$ ipython --no-banner

In [1]: import numpy as np

In [2]: from numpy import linalg as LA

In [3]: np.set_printoptions(precision=2, suppress=True, linewidth=140)

In [4]: rd = lambda a: np.round(a, 2) + 0

In [5]: K = np.array([[6.15, -0.74, 0.97, -4.79, -4.61],
   ...:     [-3.46, 2.06, -1.61, -2.38, 0.43],
   ...:     [-3.51, -1.18, -2.67, -0.32, 1.48]])

In [6]: cov = K.T @ K

In [7]: LA.matrix_rank(cov)
Out[7]: np.int64(3)

In [8]: np.allclose(cov, cov.T)
Out[8]: True

In [9]: rd(np.trace(cov)), rd((K ** 2).sum())
Out[9]: (np.float64(131.3), np.float64(131.3))

In [10]: U, sigma, VT = LA.svd(K, full_matrices=False)

In [11]: rd(np.sqrt((sigma ** 2).sum())), rd(LA.norm(K))
Out[11]: (np.float64(11.46), np.float64(11.46))

In [12]: M2 = K / np.sqrt((K ** 2).mean(axis=1, keepdims=True))

In [13]: rd(LA.norm(M2, axis=1))
Out[13]: array([2.24, 2.24, 2.24])

In [14]: M2 = np.array([[-1, 9], [6, 7], [8, 1], [-6, -5], [2, 6]])

In [15]: rd(np.einsum("ij,ij->i", K, K))
Out[15]: array([83.51, 24.66, 23.13])

In [16]: np.vstack([K, M2.T]).shape
Out[16]: (5, 5)

In [17]: rd(np.einsum("ij->j", K))
Out[17]: array([-0.82,  0.14, -3.31, -7.49, -2.7 ])

In [18]: M = np.tril(np.array([[-3, 0, 2, 0, 1],
    ...:     [2, -2, -3, -1, -3],
    ...:     [-2, 1, 0, -3, 1],
    ...:     [-3, -2, 0, 0, -2],
    ...:     [3, -1, 1, -1, -2]]), -1) + np.eye(5, dtype=int)

In [19]: M
Out[19]: 
array([[ 1,  0,  0,  0,  0],
       [ 2,  1,  0,  0,  0],
       [-2,  1,  1,  0,  0],
       [-3, -2,  0,  1,  0],
       [ 3, -1,  1, -1,  1]])

In [20]: # triangular: eigenvalues sit on the diagonal

In [21]: M2 = np.array([[1, 0], [3, 0]])

In [22]: W2 = np.kron(M2, M)

In [23]: rd(LA.norm(W2, 2)), rd(LA.norm(M2, 2) * LA.norm(M, 2))
Out[23]: (np.float64(17.09), np.float64(17.09))

In [24]: LA.matrix_rank(W2)
Out[24]: np.int64(5)

In [25]: W2.shape
Out[25]: (10, 10)

In [26]: x = np.array([-5, -9, -4, 4, 5])

In [27]: rhs = M @ x

In [28]: c, lr = np.zeros(5), 1 / LA.norm(M, 2) ** 2

In [29]: for i in range(3):
    ...:     c -= lr * M.T @ (M @ c - rhs)
    ...:     if i % 1 == 0: print(i, round(LA.norm(M @ c - rhs), 2))
    ...: 
0 18.77
1 14.54
2 11.31

In [30]: rd(c)
Out[30]: array([-5.59, -5.82, -0.64,  1.78,  0.18])

In [31]: rd(LA.cond(M))
Out[31]: np.float64(65.02)

In [32]: LA.matrix_power(M, 2)
Out[32]: 
array([[  1,   0,   0,   0,   0],
       [  4,   1,   0,   0,   0],
       [ -2,   2,   1,   0,   0],
       [-10,  -4,   0,   1,   0],
       [  5,   1,   2,  -2,   1]])

In [33]: M @ M
Out[33]: 
array([[  1,   0,   0,   0,   0],
       [  4,   1,   0,   0,   0],
       [ -2,   2,   1,   0,   0],
       [-10,  -4,   0,   1,   0],
       [  5,   1,   2,  -2,   1]])

In [34]: rd(np.sort(np.abs(LA.eigvals(M))))
Out[34]: array([1., 1., 1., 1., 1.])

In [35]: (M - M.T) / 2
Out[35]: 
array([[ 0. , -1. ,  1. ,  1.5, -1.5],
       [ 1. ,  0. , -0.5,  1. ,  0.5],
       [-1. ,  0.5,  0. ,  0. , -0.5],
       [-1.5, -1. ,  0. ,  0. ,  0.5],
       [ 1.5, -0.5,  0.5, -0.5,  0. ]])

In [36]: x = np.array([-2, -1, -2, 2, 0])

In [37]: M @ (2 * x)
Out[37]: array([ -4, -10,   2,  20, -18])

In [38]: M @ x
Out[38]: array([-2, -5,  1, 10, -9])

In [39]: np.sign((M @ x).round(6))
Out[39]: array([-1, -1,  1,  1, -1])

In [40]: feats = np.load("run3.npy")

In [41]: feats
Out[41]: 
array([[6, 0, 0],
       [0, 0, 6],
       [0, 0, 3]])

In [42]: # splits into 2 blocks

In [43]: rd(LA.norm(feats, 2) / LA.norm(feats))
Out[43]: np.float64(0.75)

In [44]: [round(float(x), 2) for x in LA.svd(feats, compute_uv=False)[:3]]
Out[44]: [6.71, 6.0, 0.0]

In [45]: np.argsort(-LA.norm(feats, axis=0).round(6), kind="stable")[:3]
Out[45]: array([2, 0, 1])

In [46]: W1 = np.array([[-1, 3, 5, 5, 2], [2, 3, 5, 3, -5], [-5, -5, 2, 3, 3]])

In [47]: c = np.array([3, -1, -3, 2, 1])

In [48]: hid = np.maximum(feats @ W1 + c, 0)

In [49]: rd((hid > 0).mean(axis=0))
Out[49]: array([0.  , 0.33, 1.  , 1.  , 1.  ])

In [50]: LA.matrix_rank(hid)
Out[50]: np.int64(3)

In [51]: W2 = np.array([[-1, 1], [-3, -2], [3, 2], [3, 3], [3, 3]])

In [52]: W1 @ W2
Out[52]: 
array([[28, 24],
       [-2,  0],
       [44, 27]])

In [53]: rd(LA.det(feats[::-1]))
Out[53]: np.float64(0.0)

In [54]: rd(LA.eigvals(feats))
Out[54]: array([6., 0., 3.])

In [55]: M2 = np.array([[3, 0], [0, -1]])

In [56]: W2 = np.kron(M2, feats)

In [57]: LA.matrix_rank(W2)
Out[57]: np.int64(4)

In [58]: rd(LA.norm(W2, 2)), rd(LA.norm(M2, 2) * LA.norm(feats, 2))
Out[58]: (np.float64(20.12), np.float64(20.12))

In [59]: np.allclose(feats[:-1].T @ LA.lstsq(feats[:-1].T, feats[-1])[0], feats[-1])
Out[59]: True

In [60]: np.unique(feats.round(6), axis=0).shape
Out[60]: (3, 3)

In [61]: rd(feats @ LA.pinv(feats) @ feats)
Out[61]: 
array([[6., 0., 0.],
       [0., 0., 6.],
       [0., 0., 3.]])

In [62]: LA.lstsq(feats[:-1].T, feats[-1])[2]
Out[62]: np.int32(2)

In [63]: W0 = 5 * np.eye(6) + np.ones((6, 6))

In [64]: W0
Out[64]: 
array([[6., 1., 1., 1., 1., 1.],
       [1., 6., 1., 1., 1., 1.],
       [1., 1., 6., 1., 1., 1.],
       [1., 1., 1., 6., 1., 1.],
       [1., 1., 1., 1., 6., 1.],
       [1., 1., 1., 1., 1., 6.]])

In [65]: # symmetric, so the eigenvalues are real

In [66]: ev, evecs = LA.eigh(W0)

In [67]: x = np.array([2, 1, -1, 1, 0, 0])

In [68]: rd(x @ W0 @ x / (x @ x)), rd(ev[0]), ev[-1]
Out[68]: (np.float64(6.29), np.float64(5.0), np.float64(11.0))

In [69]: np.abs(W0).sum(axis=1).max(), np.abs(ev).max()
Out[69]: (np.float64(11.0), np.float64(11.0))

In [70]: (np.sign(evecs[:, -1].round(6)) == np.sign(evecs[0, -1].round(6))).astype(int)
Out[70]: array([1, 1, 1, 1, 1, 1])

In [71]: rd(evecs * np.abs(ev) @ evecs.T)
Out[71]: 
array([[6., 1., 1., 1., 1., 1.],
       [1., 6., 1., 1., 1., 1.],
       [1., 1., 6., 1., 1., 1.],
       [1., 1., 1., 6., 1., 1.],
       [1., 1., 1., 1., 6., 1.],
       [1., 1., 1., 1., 1., 6.]])

In [72]: rd(LA.eigvalsh(W0[1:, 1:]))
Out[72]: array([ 5.,  5.,  5.,  5., 10.])

In [73]: X = np.load("layer16.npy")

In [74]: X
Out[74]: 
array([[-2,  0,  0,  0,  0],
       [ 0, -3,  0,  0,  2],
       [ 0,  0,  2,  0,  0],
       [ 0,  0, -3,  1,  0],
       [ 0, -1,  0,  0,  0]])

In [75]: # splits into 3 blocks

In [76]: x = np.array([-6, -6, 6, 7, -6])

In [77]: rhs = X @ x

In [78]: c, lr = np.zeros(5), 1 / LA.norm(X, 2) ** 2

In [79]: for i in range(300):
    ...:     c -= lr * X.T @ (X @ c - rhs)
    ...:     if i % 50 == 0: print(i, round(LA.norm(X @ c - rhs), 2))
    ...: 
0 10.49
50 2.1
100 0.72
150 0.24
200 0.08
250 0.03

In [80]: rd(LA.cond(X))
Out[80]: np.float64(6.85)

In [81]: rd(c)
Out[81]: array([-6.  , -5.99,  6.  ,  6.99, -5.99])

In [82]: mat = np.array([[4.94, -5.3, 6.89],
    ...:     [-9.62, -1.97, 1.89],
    ...:     [2.16, 4.79, 8.51],
    ...:     [3.8, -7.42, 5.52],
    ...:     [-9.54, 2.68, -1.36],
    ...:     [0.93, 6.42, -7.61],
    ...:     [5.41, 7.86, -3.0],
    ...:     [3.57, 8.7, 3.4],
    ...:     [-9.6, -2.58, -1.07],
    ...:     [-0.44, 8.6, 5.09],
    ...:     [-4.45, -8.95, -0.16],
    ...:     [9.1, -1.46, 3.88],
    ...:     [9.65, -0.45, 2.6],
    ...:     [-0.5, -8.83, 4.67],
    ...:     [1.45, 5.19, 8.42],
    ...:     [2.81, 8.1, 5.15],
    ...:     [6.2, 7.34, -2.78],
    ...:     [3.44, 1.94, 9.19]])

In [83]: Xs = (mat - mat.mean(axis=0)) / mat.std(axis=0)

In [84]: np.argwhere(np.abs(Xs) > 2)
Out[84]: array([[5, 2]])

In [85]: rd(Xs.std(axis=0))
Out[85]: array([1., 1., 1.])

In [86]: c = LA.lstsq(np.delete(Xs, 2, axis=1), Xs[:, 2])[0]

In [87]: rd(1 - np.var(Xs[:, 2] - np.delete(Xs, 2, axis=1) @ c))
Out[87]: np.float64(0.1)

In [88]: rd(c)
Out[88]: array([ 0.29, -0.21])

In [89]: r = LA.matrix_rank(feats)

In [90]: r
Out[90]: np.int64(2)

In [91]: null = LA.svd(feats)[2][r:].T

In [92]: np.allclose(feats @ null, 0)
Out[92]: True

In [93]: null @ null.T
Out[93]: 
array([[0., 0., 0.],
       [0., 1., 0.],
       [0., 0., 0.]])

In [94]: feats @ null
Out[94]: 
array([[0.],
       [0.],
       [0.]])

In [95]: null.shape
Out[95]: (3, 1)

In [96]: rd(mat.sum(axis=0))
Out[96]: array([19.31, 24.66, 49.23])

In [97]: LA.matrix_rank(mat)
Out[97]: np.int64(3)

In [98]: rd(LA.svd(mat, compute_uv=False))
Out[98]: array([29.13, 24.53, 18.72])

In [99]: rd(mat.mean(axis=0))
Out[99]: array([1.07, 1.37, 2.74])

In [100]: Xs = mat - mat.mean(axis=0)

In [101]: evecs = LA.svd(Xs)[2][:2]

In [102]: M2 = Xs - Xs @ evecs.T @ evecs

In [103]: rd(np.diag(evecs.T @ evecs))
Out[103]: array([0.82, 0.9 , 0.28])

In [104]: rd(np.cov(Xs @ evecs.T, rowvar=False))
Out[104]: 
array([[44.8 ,  0.  ],
       [ 0.  , 33.65]])

In [105]: J = np.load("mat.npy")

In [106]: J
Out[106]: 
array([[-5, -4,  0,  0],
       [-5,  0,  0,  0],
       [ 0,  0, -4, -5],
       [ 0,  0, -2,  1]])

In [107]: np.einsum("ij,ji->", J, J)
Out[107]: np.int64(102)

In [108]: rd(LA.eigvals(J))
Out[108]: array([-7.62,  2.62, -5.53,  2.53])

In [109]: rd(np.poly(J))
Out[109]: array([   1.,    8.,  -19., -130.,  280.])

In [110]: np.einsum("ii->", J)
Out[110]: np.int64(-8)

In [111]: u, v = J[0], J[1]

In [112]: u @ u
Out[112]: np.int64(41)

In [113]: u @ v
Out[113]: np.int64(25)

In [114]: p = (u @ v) / (u @ u) * u

In [115]: rd(p)
Out[115]: array([-3.05, -2.44,  0.  ,  0.  ])

In [116]: rng = np.random.default_rng(871156)

In [117]: lab = rng.permutation(4)

In [118]: lab
Out[118]: array([3, 2, 1, 0])

In [119]: M2 = J[lab][:, lab]

In [120]: M2
Out[120]: 
array([[ 1, -2,  0,  0],
       [-5, -4,  0,  0],
       [ 0,  0,  0, -5],
       [ 0,  0, -4, -5]])

In [121]: rd(LA.det(M2)), rd(LA.det(J[lab]))
Out[121]: (np.float64(280.0), np.float64(280.0))

In [122]: np.allclose(M2, J)
Out[122]: False

In [123]: np.diag(M2)
Out[123]: array([ 1, -4,  0, -5])

In [124]: x = np.array([1, -2, 2, -2])

In [125]: rhs = M2 @ x

In [126]: c, lr = np.zeros(4), 1 / LA.norm(M2, 2) ** 2

In [127]: for i in range(200):
     ...:     c -= lr * M2.T @ (M2 @ c - rhs)
     ...:     if i % 50 == 0: print(i, round(LA.norm(M2 @ c - rhs), 2))
     ...: 
0 7.58
50 0.07
100 0.0
150 0.0

In [128]: rd(LA.cond(M2))
Out[128]: np.float64(3.53)

In [129]: F = np.array([[1.23, 20.4, 20.24, 8.67],
     ...:     [0.3, 21.13, 21.35, 9.78],
     ...:     [-0.38, 20.22, 19.87, 8.15],
     ...:     [-0.33, 20.43, 19.77, 10.69],
     ...:     [-2.02, 20.37, 21.89, 10.99],
     ...:     [0.91, 19.85, 20.23, 11.21],
     ...:     [-0.96, 18.56, 20.81, 10.57],
     ...:     [-1.19, 20.35, 21.78, 10.4],
     ...:     [0.66, 19.04, 20.2, 9.85],
     ...:     [-0.09, 20.51, 20.98, 9.24],
     ...:     [0.47, 19.2, 19.17, 9.95],
     ...:     [-1.97, 19.9, 21.32, 10.55],
     ...:     [0.59, 19.84, 22.03, 10.12]])

In [130]: Xs = (F - F.mean(axis=0)) / F.std(axis=0)

In [131]: np.argwhere(np.abs(Xs) > 2)
Out[131]: 
array([[2, 3],
       [6, 1]])

In [132]: rd(Xs.std(axis=0))
Out[132]: array([1., 1., 1., 1.])

In [133]: c = LA.lstsq(np.delete(Xs, 3, axis=1), Xs[:, 3])[0]

In [134]: np.abs(c).argmax()
Out[134]: np.int64(1)

In [135]: rd(1 - np.var(Xs[:, 3] - np.delete(Xs, 3, axis=1) @ c))
Out[135]: np.float64(0.24)

In [136]: x = np.array([-3, 3, -1, 2])

In [137]: np.sign((F @ x).round(6))
Out[137]: array([1., 1., 1., 1., 1., 1., 1., 1., 1., 1., 1., 1., 1.])

In [138]: F @ np.eye(4)[2]
Out[138]: array([20.24, 21.35, 19.87, 19.77, 21.89, 20.23, 20.81, 21.78, 20.2 , 20.98, 19.17, 21.32, 22.03])

In [139]: O, R = LA.qr(F)

In [140]: rd(abs(R[0, 0])), rd(LA.norm(F[:, 0]))
Out[140]: (np.float64(3.74), np.float64(3.74))

In [141]: rd(np.abs(np.diag(R)))
Out[141]: array([ 3.74, 70.53,  3.08,  2.97])

In [142]: O.shape, R.shape
Out[142]: ((13, 4), (4, 4))
